$ python -q
>>> import numpy as np
>>> np.set_printoptions(precision=3, suppress=True, linewidth=200, sign=" ")
>>> cent = np.array([[-0.1, -0.6, 1.0]])
>>> rng = np.random.default_rng(74)
>>> F = np.array([[2], [0], [2], [0], [0], [2], [1], [0], [2], [2], [2], [1]]) @ cent + 0.02 * rng.normal(size=(12, 3))
>>> print(F)
[[-0.195 -1.196  2.015]
 [-0.005 -0.017 -0.006]
 [-0.199 -1.196  1.996]
 [ 0.016  0.031  0.02 ]
 [-0.006  0.001  0.007]
 [-0.195 -1.221  1.971]
 [-0.098 -0.571  1.006]
 [ 0.017  0.004  0.002]
 [-0.22  -1.174  1.984]
 [-0.193 -1.197  1.975]
 [-0.191 -1.216  2.025]
 [-0.084 -0.605  0.993]]
>>> vec = np.array([2, 1, 2])
>>> rhs = F @ vec
>>> print(np.round(np.linalg.pinv(F) @ F, 3) + 0)
[[ 1.  0.  0.]
 [ 0.  1.  0.]
 [ 0.  0.  1.]]
>>> try:
...     np.linalg.solve(F, rhs)
... except np.linalg.LinAlgError as e:
...     print(e)
... 
Last 2 dimensions of the array must be square
>>> print(np.linalg.lstsq(F, rhs)[0])
[ 2.  1.  2.]
>>> print(rhs)
[ 2.443 -0.039  2.397  0.103  0.003  2.331  1.244  0.043  2.355  2.368  2.453  1.214]
>>> rhs = rhs + 0.05 * rng.normal(size=12)
>>> print(rhs)
[ 2.437 -0.002  2.395  0.207 -0.06   2.345  1.351 -0.066  2.332  2.389  2.364  1.27 ]
>>> b, *_ = np.linalg.lstsq(F, rhs)
>>> print(round(float(np.linalg.norm(rhs - F @ b)), 3))
0.218
>>> print(np.round(F.T @ (rhs - F @ b), 3) + 0)
[ 0.  0.  0.]
>>> print(b)
[ 2.262  1.789  2.499]
>>> print(b.round())
[ 2.  2.  2.]
>>> q, evecs = np.linalg.qr(F[:, :2])[0], np.linalg.qr(F[:, 2:])[0]
>>> s = np.linalg.svd(q.T @ evecs, compute_uv=False)
>>> print(np.degrees(np.arccos(s.clip(0, 1))))
[ 1.383]
